>>> import numpy as np
>>> from numpy import linalg as LA
>>> np.set_printoptions(precision=1, suppress=True, linewidth=120)
>>> rd = lambda a: np.round(a, 1) + 0
>>> mat = np.array([[4.3, 5.0, 2.0, -5.0, 3.0, -1.0],
...     [-4.0, 6.3, -3.0, -7.0, 3.0, -2.0],
...     [1.0, -8.0, -8.7, 7.0, -4.0, -2.0],
...     [-7.0, -9.0, -9.0, 7.3, 0.0, 9.0],
...     [7.0, -5.0, -9.0, -9.0, -1.7, -1.0],
...     [4.0, 5.0, 2.0, -5.0, 3.0, -0.7]])
>>> print(mat)
[[ 4.3  5.   2.  -5.   3.  -1. ]
 [-4.   6.3 -3.  -7.   3.  -2. ]
 [ 1.  -8.  -8.7  7.  -4.  -2. ]
 [-7.  -9.  -9.   7.3  0.   9. ]
 [ 7.  -5.  -9.  -9.  -1.7 -1. ]
 [ 4.   5.   2.  -5.   3.  -0.7]]
>>> U, sigma, VT = LA.svd(mat)
>>> print(rd(sigma))
[25.1 16.5 11.   6.7  3.7  0.1]
>>> np.argmax(sigma[:-1] / (sigma[1:] + 1e-6)) + 1
np.int64(5)
>>> M2 = U[:, :5] @ np.diag(sigma[:5]) @ VT[:5]
>>> LA.matrix_rank(mat, rtol=0.05)
np.int64(5)
>>> rd(LA.norm(mat - M2, 2)), rd(sigma[5])
(np.float64(0.1), np.float64(0.1))
>>> Q, r_ = LA.qr(mat)
>>> rd(Q)
array([[-0.4, -0.2, -0.2,  0.3,  0.5, -0.7],
       [ 0.3, -0.5, -0.8,  0. , -0.3,  0. ],
       [-0.1,  0.5, -0.2,  0.8, -0.3,  0. ],
       [ 0.6,  0.5, -0.2, -0.1,  0.6,  0. ],
       [-0.6,  0.4, -0.5, -0.5,  0. ,  0. ],
       [-0.3, -0.3, -0.2,  0.3,  0.5,  0.7]])
>>> Q.shape, r_.shape
((6, 6), (6, 6))
>>> rd(Q @ r_)
array([[ 4.3,  5. ,  2. , -5. ,  3. , -1. ],
       [-4. ,  6.3, -3. , -7. ,  3. , -2. ],
       [ 1. , -8. , -8.7,  7. , -4. , -2. ],
       [-7. , -9. , -9. ,  7.3,  0. ,  9. ],
       [ 7. , -5. , -9. , -9. , -1.7, -1. ],
       [ 4. ,  5. ,  2. , -5. ,  3. , -0.7]])
>>> np.allclose(r_.T @ r_, mat.T @ mat)
True
>>> rd(abs(r_[0, 0])), rd(LA.norm(mat[:, 0]))
(np.float64(12.2), np.float64(12.2))
>>> print(rd(np.abs(np.diag(r_))))
[12.2 15.8 10.3  6.7  3.3  0.1]
>>> np.allclose(mat @ mat.T, mat.T @ mat)
False
>>> rd(np.abs(LA.eigvals(mat)).max())
np.float64(11.3)
>>> rng = np.random.default_rng(42)
>>> idx = rng.permutation(6)
>>> idx
array([3, 2, 5, 4, 1, 0])
>>> M2 = mat[idx][:, idx]
>>> np.allclose(M2, mat)
False
>>> np.diag(M2)
array([ 7.3, -8.7, -0.7, -1.7,  6.3,  4.3])
>>> f = np.array([3, 3, 2, 0, 2, 2, 3, 1, 1, 2, 3, 0, 0, 1])
>>> v = np.array([-2, -9, -6, 3, -1, -7, -6, -9, -8])
>>> W0 = np.outer(f, v)
>>> W0
array([[ -6, -27, -18,   9,  -3, -21, -18, -27, -24],
       [ -6, -27, -18,   9,  -3, -21, -18, -27, -24],
       [ -4, -18, -12,   6,  -2, -14, -12, -18, -16],
       [  0,   0,   0,   0,   0,   0,   0,   0,   0],
       [ -4, -18, -12,   6,  -2, -14, -12, -18, -16],
       [ -4, -18, -12,   6,  -2, -14, -12, -18, -16],
       [ -6, -27, -18,   9,  -3, -21, -18, -27, -24],
       [ -2,  -9,  -6,   3,  -1,  -7,  -6,  -9,  -8],
       [ -2,  -9,  -6,   3,  -1,  -7,  -6,  -9,  -8],
       [ -4, -18, -12,   6,  -2, -14, -12, -18, -16],
       [ -6, -27, -18,   9,  -3, -21, -18, -27, -24],
       [  0,   0,   0,   0,   0,   0,   0,   0,   0],
       [  0,   0,   0,   0,   0,   0,   0,   0,   0],
       [ -2,  -9,  -6,   3,  -1,  -7,  -6,  -9,  -8]])
>>> M2 = W0[0, 0] * W0[1:] - np.outer(W0[1:, 0], W0[0])
>>> M2
array([[0, 0, 0, 0, 0, 0, 0, 0, 0],
       [0, 0, 0, 0, 0, 0, 0, 0, 0],
       [0, 0, 0, 0, 0, 0, 0, 0, 0],
       [0, 0, 0, 0, 0, 0, 0, 0, 0],
       [0, 0, 0, 0, 0, 0, 0, 0, 0],
       [0, 0, 0, 0, 0, 0, 0, 0, 0],
       [0, 0, 0, 0, 0, 0, 0, 0, 0],
       [0, 0, 0, 0, 0, 0, 0, 0, 0],
       [0, 0, 0, 0, 0, 0, 0, 0, 0],
       [0, 0, 0, 0, 0, 0, 0, 0, 0],
       [0, 0, 0, 0, 0, 0, 0, 0, 0],
       [0, 0, 0, 0, 0, 0, 0, 0, 0],
       [0, 0, 0, 0, 0, 0, 0, 0, 0]])
>>> LA.matrix_rank(M2), LA.matrix_rank(W0)
(np.int64(0), np.int64(1))
>>> np.flatnonzero(~M2.round(6).any(axis=1))
array([ 0,  1,  2,  3,  4,  5,  6,  7,  8,  9, 10, 11, 12])
>>> np.allclose(W0[:-1].T @ LA.lstsq(W0[:-1].T, W0[-1])[0], W0[-1])
True
>>> rank = LA.matrix_rank(W0)
>>> rank
np.int64(1)
>>> ns = LA.svd(W0)[2][rank:].T
>>> print(np.allclose(W0 @ ns, 0))
True
>>> rd(ns @ ns.T)
array([[ 1. ,  0. ,  0. ,  0. ,  0. ,  0. ,  0. ,  0. ,  0. ],
       [ 0. ,  0.8, -0.1,  0.1,  0. , -0.2, -0.1, -0.2, -0.2],
       [ 0. , -0.1,  0.9,  0. ,  0. , -0.1, -0.1, -0.1, -0.1],
       [ 0. ,  0.1,  0. ,  1. ,  0. ,  0.1,  0. ,  0.1,  0.1],
       [ 0. ,  0. ,  0. ,  0. ,  1. ,  0. ,  0. ,  0. ,  0. ],
       [ 0. , -0.2, -0.1,  0.1,  0. ,  0.9, -0.1, -0.2, -0.2],
       [ 0. , -0.1, -0.1,  0. ,  0. , -0.1,  0.9, -0.1, -0.1],
       [ 0. , -0.2, -0.1,  0.1,  0. , -0.2, -0.1,  0.8, -0.2],
       [ 0. , -0.2, -0.1,  0.1,  0. , -0.2, -0.1, -0.2,  0.8]])
>>> LA.matrix_rank(W0.T @ W0), LA.matrix_rank(W0 @ W0.T)
(np.int64(1), np.int64(1))
>>> [int(LA.matrix_rank(W0[:i])) for i in range(1, len(W0) + 1)]
[1, 1, 1, 1, 1, 1, 1, 1, 1, 1, 1, 1, 1, 1]
